>>> import numpy as np
>>> np.set_printoptions(precision=1, suppress=True, linewidth=200)
>>> M = np.loadtxt("a.csv", delimiter=",")
>>> M
array([[10.,  7.,  5.,  4., 11.],
       [ 9.,  6.,  4.,  3., 10.],
       [ 6.,  3.,  1.,  0.,  7.],
       [ 9.,  6.,  4.,  3., 10.],
       [11.,  8.,  6.,  5., 12.],
       [10.,  7.,  5.,  4., 11.],
       [10.,  7.,  5.,  4., 11.],
       [ 9.,  6.,  4.,  3., 10.],
       [10.,  7.,  5.,  4., 11.],
       [10.,  7.,  5.,  4., 11.],
       [10.,  7.,  5.,  4., 11.],
       [10.,  7.,  5.,  4., 11.],
       [ 6.,  3.,  1.,  0.,  7.],
       [ 6.,  3.,  1.,  0.,  7.],
       [11.,  8.,  6.,  5., 12.]])
>>> cen = M - M.mean(axis=0)
>>> vecs = np.linalg.svd(cen)[2][:2]
>>> M2 = cen - cen @ vecs.T @ vecs
>>> np.linalg.norm(M2, axis=1).round(6).argmax()
np.int64(0)
>>> np.round(M2.std(axis=0), 1) + 0
array([0., 0., 0., 0., 0.])
>>> np.round(np.linalg.norm(M2) / np.linalg.norm(cen), 1)
np.float64(0.0)
>>> data = np.load("arr.npy")
>>> data
array([[ 1. ,  2.1, -0.8, -0.3, -0.9,  0.2, -0.6, -0.6,  1.1,  2.2,  0.7],
       [ 0.7,  0.2,  0.1,  1. , -1.3, -1. ,  0.2,  1.2,  0.7,  0.1,  1.1],
       [ 0.6,  0. ,  0.8, -1.5, -1.3,  0.2,  0.3, -1.9, -0.2,  0.6,  0.3],
       [ 2. , -2.7, -2. , -0.6, -2. , -0.4, -0.2,  1. , -0.7,  1.8, -0.3],
       [-0.9,  0.4, -0.1,  1.6, -0.9, -0.5, -0.8, -1.2, -0.9, -0.1,  0.3],
       [ 0.8, -0.5, -1.3, -2. , -2.1, -1.2, -0.8,  0.3,  1.6, -0.1, -1. ],
       [-0.7,  0. , -0.2,  1.8, -0.3, -0.1, -1.3, -0.3, -0.5,  0.3, -0.8],
       [-0.5, -0.3,  1.1, -0.2,  0.2, -0.4, -1. ,  0.7,  0.3,  0. ,  1. ],
       [ 1.3, -1. , -0.3,  0.9, -1.7, -0.5, -0.9, -1.1, -1.7,  0.6,  1.5],
       [ 0.2, -0.4,  1.2, -1.2,  0.2,  0.1, -1.5, -1.7,  0.1, -1.2,  1.2],
       [ 0.5,  0. , -0.5, -1. ,  0.3,  1.7,  0.6, -1.5, -1.6,  0.1,  1.4],
       [-0.4, -0.8,  1.8,  0.8,  0. , -1. , -1.2, -0.4,  3. , -0.3,  0.1],
       [-0.2, -0.6,  0.8, -0.3, -0.3,  1. , -0.3, -0.2, -0.6,  0.5,  0.7],
       [ 1.1,  0.2, -0.3,  0.5, -1.4, -0.1,  1.8, -0.3,  0. ,  0.5,  0.6],
       [-1.2,  1.1,  0. ,  1.6, -0.5,  1.4,  0.6,  1. ,  0. , -1.4,  0.2],
       [-1.4,  0.1, -1.4, -1.1,  0.2, -2.3,  0.2, -1.6,  2.4,  1.5, -0.3],
       [-0.3,  1.3, -0.6, -0.1,  0.6, -0.9,  0.2,  0.7,  1.5,  1.2,  1.6],
       [ 1.5,  1.8, -0.7, -0.3, -1.3,  0.1,  0.6,  0.1,  0.4, -1.8, -0.1],
       [-0.4, -1.4, -0.1,  0.1, -0.9, -0.2, -0.6,  0.2,  0.3,  0.5,  1.8],
       [ 0.8, -2.7,  0.6,  1.7, -0.7, -0.8,  1.6,  0.5,  2.4,  0.3, -0.9],
       [ 1.2, -1. ,  0.7,  1.2, -0.5,  0.6, -0.4,  1.3, -0.2,  0.5, -1.9],
       [ 0.4, -1.2, -0.3,  0.3,  0.2,  0.9,  0.6,  0.2,  1.1, -1. , -1.6],
       [ 1.6, -0.5, -0.3,  1. ,  0. , -1.5, -0.8,  0.2,  0.1,  1.1,  1.1],
       [-0.2,  1.6,  0.6, -1.6, -0.7, -1. ,  0. , -0.9, -0.2, -0.1, -0.9],
       [-1.1,  2. ,  0.7, -0.3,  1.2, -0.3,  0.4,  1.4, -1.9, -0.6,  0.6],
       [ 0.4,  1.1, -0.4,  1.4, -0.2,  1. ,  1.3,  0. ,  1. ,  1.2,  1.4],
       [-1.2,  1.3,  1.2,  0.5,  0.2,  1. ,  0.6, -0.5,  0.5,  2.3, -0.4],
       [ 0.8, -1.2,  0.8,  0.2, -0.6, -0.9, -2. , -1.3,  1.5,  1. , -0.6],
       [ 0. ,  1.1, -0.9,  2.6, -0.7,  1.2,  0.8,  0. , -1.1,  1.5, -0.2],
       [ 0.7,  0.7,  1.1,  0.9, -0.3,  0.9,  0.9,  1.3,  1. , -0.6,  0.5],
       [ 0.2,  0.3, -1.1, -2.4,  1.4, -1.6,  0.3, -0.2,  1.6,  0.3,  0.3],
       [-0.1,  1.4,  0.5,  0.6, -0.6,  0.4,  0.8,  0.9, -0.5, -1.8,  0.2],
       [ 0.4, -0.8,  1.4, -1. ,  1.2, -0.7, -0.2, -0.7, -1.6,  0.8, -0.1],
       [-0.4,  0.6, -0.2,  1. ,  0.9, -0.1, -1. , -0.2, -0.5,  0.3,  0.2],
       [-1.1, -1.4,  0.1, -1.6, -1.1,  0.4, -0.7, -0.6,  1.8,  0.2,  1.3],
       [ 1.6,  1.3,  0.1, -3. ,  0.8, -0.3,  1.4, -0.4,  0.3,  1.4, -1.2],
       [ 1. ,  0.8,  0.1,  0.7, -0.5, -0.6,  1.6, -1.2, -0.3,  1.3, -2.7],
       [-3.6, -0.3, -0.9, -2.4,  4.2,  1.5,  1.8, -2.1,  3.9,  1.8,  4.2],
       [-0.6,  1.5,  1.6, -1.8,  0.5, -1.1, -1.7,  1.2,  0. , -0.1, -0.2]])
>>> W2 = data[[33, 15]].astype(float)
>>> for _ in range(7):
...     labels = np.linalg.norm(data[:, None] - W2, axis=-1).argmin(axis=1)
...     W2 = np.array([data[labels == j].mean(axis=0) for j in range(2)])
... 
>>> labels
array([0, 0, 0, 0, 0, 1, 0, 0, 0, 0, 0, 0, 0, 0, 0, 1, 1, 0, 0, 0, 0, 0, 0, 0, 0, 0, 0, 0, 0, 0, 1, 0, 0, 0, 1, 1, 0, 1, 0])
>>> np.bincount(labels)
array([32,  7])
>>> np.round(W2[1] - W2[0], 1) + 0
array([-0.8,  0. , -1. , -2.1,  1. , -0.6,  0.4, -0.5,  1.8,  0.6,  0.6])
>>> np.abs(W2[1] - W2[0]).argmax()
np.int64(3)
